In [1]: import numpy as np

In [2]: from numpy import linalg as LA

In [3]: np.set_printoptions(precision=1, suppress=True, linewidth=100, sign=" ")

In [4]: def rnd(a):
   ...:     return np.round(a, 1) + 0
   ...: 

In [5]: data = np.load("mat.npy")

In [6]: data
Out[6]: 
array([[-2,  2,  0,  0,  2,  1, -2, -3],
       [ 2, -2,  4, -2, -2, -3,  0,  2],
       [ 3,  2, -2,  1,  2,  3,  2, -2],
       [ 0,  0,  6, -3,  3,  1, -1,  2],
       [-3,  0,  4, -2, -3,  3, -3,  3]])

In [7]: f, r1 = data[2], data[4]

In [8]: f @ f
Out[8]: np.int64(39)

In [9]: f @ r1
Out[9]: np.int64(-28)

In [10]: p = (f @ r1) / (f @ f) * f

In [11]: LA.matrix_rank(np.outer(f, r1))
Out[11]: np.int64(1)

In [12]: rnd((r1 - p) @ f)
Out[12]: np.float64(0.0)

In [13]: rnd(LA.norm(f + r1) ** 2 + LA.norm(f - r1) ** 2)
Out[13]: np.float64(208.0)

In [14]: rnd(r1 - p)
Out[14]: array([-0.8,  1.4,  2.6, -1.3, -1.6,  5.2, -1.6,  1.6])

In [15]: data.ravel(order="F")
Out[15]: 
array([-2,  2,  3,  0, -3,  2, -2,  2,  0,  0,  0,  4, -2,  6,  4,  0, -2,  1, -3, -2,  2, -2,  2,
        3, -3,  1, -3,  3,  1,  3, -2,  0,  2, -1, -3, -3,  2, -2,  2,  3])

In [16]: data.reshape(2, -1)
Out[16]: 
array([[-2,  2,  0,  0,  2,  1, -2, -3,  2, -2,  4, -2, -2, -3,  0,  2,  3,  2, -2,  1],
       [ 2,  3,  2, -2,  0,  0,  6, -3,  3,  1, -1,  2, -3,  0,  4, -2, -3,  3, -3,  3]])

In [17]: T = data.reshape(5, 2, -1)

In [18]: T.sum(axis=1)
Out[18]: 
array([[ 0,  3, -2, -3],
       [ 0, -5,  4,  0],
       [ 5,  5,  0, -1],
       [ 3,  1,  5, -1],
       [-6,  3,  1,  1]])

In [19]: np.einsum("ihd,jhd->hij", T, T).shape
Out[19]: (2, 5, 5)

In [20]: T.transpose(1, 0, 2)
Out[20]: 
array([[[-2,  2,  0,  0],
        [ 2, -2,  4, -2],
        [ 3,  2, -2,  1],
        [ 0,  0,  6, -3],
        [-3,  0,  4, -2]],

       [[ 2,  1, -2, -3],
        [-2, -3,  0,  2],
        [ 2,  3,  2, -2],
        [ 3,  1, -1,  2],
        [-3,  3, -3,  3]]])
